$ python3 -q
>>> import numpy as np
>>> np.set_printoptions(precision=2, suppress=True, linewidth=100)
>>> F = np.load("w.npy")
>>> F
array([[ 3,  3,  3,  3],
       [ 3,  6,  6,  6],
       [ 3,  6,  9,  9],
       [ 3,  6,  9, 12]])
>>> out = np.linalg.inv(F)
>>> out.round(2) + 0
array([[ 0.67, -0.33,  0.  ,  0.  ],
       [-0.33,  0.67, -0.33,  0.  ],
       [ 0.  , -0.33,  0.67, -0.33],
       [ 0.  ,  0.  , -0.33,  0.33]])
>>> round(np.linalg.det(F) * np.linalg.det(out), 2)
np.float64(1.0)
>>> round(float(np.linalg.cond(F)), 2)
29.28
>>> np.round(np.linalg.det(F) * out, 2) + 0
array([[ 54., -27.,   0.,   0.],
       [-27.,  54., -27.,   0.],
       [  0., -27.,  54., -27.],
       [  0.,   0., -27.,  27.]])
>>> (np.abs(out) > 1e-9).astype(int)
array([[1, 1, 0, 0],
       [1, 1, 1, 0],
       [0, 1, 1, 1],
       [0, 0, 1, 1]])
>>> round(float(np.linalg.slogdet(F)[0]), 2)
1.0
>>> low = np.linalg.cholesky(F)
>>> np.diag(low) ** 2
array([3., 3., 3., 3.])
>>> Q, r_ = np.linalg.qr(F)
>>> np.round(np.trace(Q @ Q.T), 2)
np.float64(4.0)
>>> Q.shape, r_.shape
((4, 4), (4, 4))
>>> np.abs(np.diag(r_))
array([6.  , 2.6 , 2.45, 2.12])
>>> np.round(Q.T @ Q, 2) + 0
array([[1., 0., 0., 0.],
       [0., 1., 0., 0.],
       [0., 0., 1., 0.],
       [0., 0., 0., 1.]])
>>> Q @ r_
array([[ 3.,  3.,  3.,  3.],
       [ 3.,  6.,  6.,  6.],
       [ 3.,  6.,  9.,  9.],
       [ 3.,  6.,  9., 12.]])
>>> Q.round(2) + 0
array([[-0.5 ,  0.87,  0.  ,  0.  ],
       [-0.5 , -0.29,  0.82,  0.  ],
       [-0.5 , -0.29, -0.41, -0.71],
       [-0.5 , -0.29, -0.41,  0.71]])
>>> X = np.loadtxt("m.csv", delimiter=",")
>>> X
array([[-2., -5., -2.,  0.,  2.,  4., -1., -3., -2.,  6.,  4.],
       [-5.,  6.,  1., -3., -1., -1.,  1.,  3., -5.,  5.,  0.],
       [-2.,  1.,  6.,  0., -4., -4.,  4., -3., -5.,  1.,  4.],
       [ 0., -3.,  0., -4.,  0., -3., -5.,  1.,  3., -3., -3.],
       [ 2., -1., -4.,  0., -4., -4., -2.,  3.,  6., -2.,  2.],
       [ 4., -1., -4., -3., -4., -6.,  1., -1.,  3.,  0.,  3.],
       [-1.,  1.,  4., -5., -2.,  1., -6.,  4., -6.,  2., -3.],
       [-3.,  3., -3.,  1.,  3., -1.,  4., -2., -2.,  5., -1.],
       [-2., -5., -5.,  3.,  6.,  3., -6., -2., -2., -1.,  4.],
       [ 6.,  5.,  1., -3., -2.,  0.,  2.,  5., -1., -4., -3.],
       [ 4.,  0.,  4., -3.,  2.,  3., -3., -1.,  4., -3.,  6.]])
>>> evals, V = np.linalg.eigh(F)
>>> x = np.array([5, 4, 0, 0])
>>> V * np.maximum(evals, 0) @ V.T
array([[ 3.,  3.,  3.,  3.],
       [ 3.,  6.,  6.,  6.],
       [ 3.,  6.,  9.,  9.],
       [ 3.,  6.,  9., 12.]])
>>> V * np.sqrt(evals) @ V.T
array([[1.49, 0.64, 0.46, 0.4 ],
       [0.64, 1.95, 1.03, 0.85],
       [0.46, 1.03, 2.35, 1.49],
       [0.4 , 0.85, 1.49, 2.98]])
>>> (np.sign(V[:, -1].round(6)) == np.sign(V[0, -1].round(6))).astype(int)
array([1, 1, 1, 1])
>>> np.linalg.eigvalsh(F[1:, 1:])
array([ 0.97,  2.36, 23.68])
>>> x @ F @ x
np.int64(291)
